$ ipython --no-banner

In [1]: import numpy as np

In [2]: np.set_printoptions(precision=1, suppress=True, linewidth=140)

In [3]: A = np.load("mat.npy")

In [4]: print(A)
[[0 2]
 [0 0]]

In [5]: hat = np.triu(np.array([[2, -1], [-3, 3]]), 1) + np.eye(2)

In [6]: out = hat @ A @ np.linalg.inv(hat)

In [7]: print(hat @ A - A @ hat)
[[0. 0.]
 [0. 0.]]

In [8]: print(np.poly(out))
[1. 0. 0.]

In [9]: mat = np.load("w.npy")

In [10]: print(mat)
[[6 4 4]
 [4 2 1]
 [4 1 0]]

In [11]: vals, vecs = np.linalg.eigh(mat)

In [12]: print(round(float(vals.sum()), 1), np.trace(mat))
8.0 8

In [13]: print(np.linalg.eigvalsh(mat + 4 * np.eye(3)))
[ 1.7  4.3 14. ]

In [14]: print(np.unique(vals.round(6) + 0, return_counts=True)[1])
[1 1 1]

In [15]: print(np.round(vecs.T @ mat @ vecs, 1) + 0)
[[-2.3  0.   0. ]
 [ 0.   0.3  0. ]
 [ 0.   0.  10. ]]

In [16]: print(vals)
[-2.3  0.3 10. ]

In [17]: print(np.linalg.eigvalsh(mat @ mat))
[  0.1   5.3 100.7]

In [18]: rng = np.random.default_rng(812605)

In [19]: idx = rng.permutation(3)

In [20]: print(idx)
[0 2 1]

In [21]: out = mat[idx][:, idx]

In [22]: print(np.sort(np.abs(np.linalg.eigvals(out))))
[ 0.3  2.3 10. ]

In [23]: print(np.allclose(out, mat))
False

In [24]: print(round(np.linalg.det(out), 1), round(float(np.linalg.det(mat[idx])), 1))
-6.0 6.0

In [25]: print(np.diag(out))
[6 0 2]

In [26]: J = np.array([[0, 0, 1, 0, 0],
    ...:     [0, 0, 0, 0, 1],
    ...:     [1, 0, 0, 1, 0],
    ...:     [0, 0, 1, 0, 1],
    ...:     [0, 1, 0, 1, 0]])

In [27]: G = J.T @ J

In [28]: print(G)
[[1 0 0 1 0]
 [0 1 0 1 0]
 [0 0 2 0 1]
 [1 1 0 2 0]
 [0 0 1 0 2]]

In [29]: print(np.linalg.matrix_rank(G))
4

In [30]: print(np.allclose(G, G.T))
True

In [31]: print(np.round(np.linalg.eigvalsh(G)[::-1], 1) + 0)
[3. 3. 1. 1. 0.]
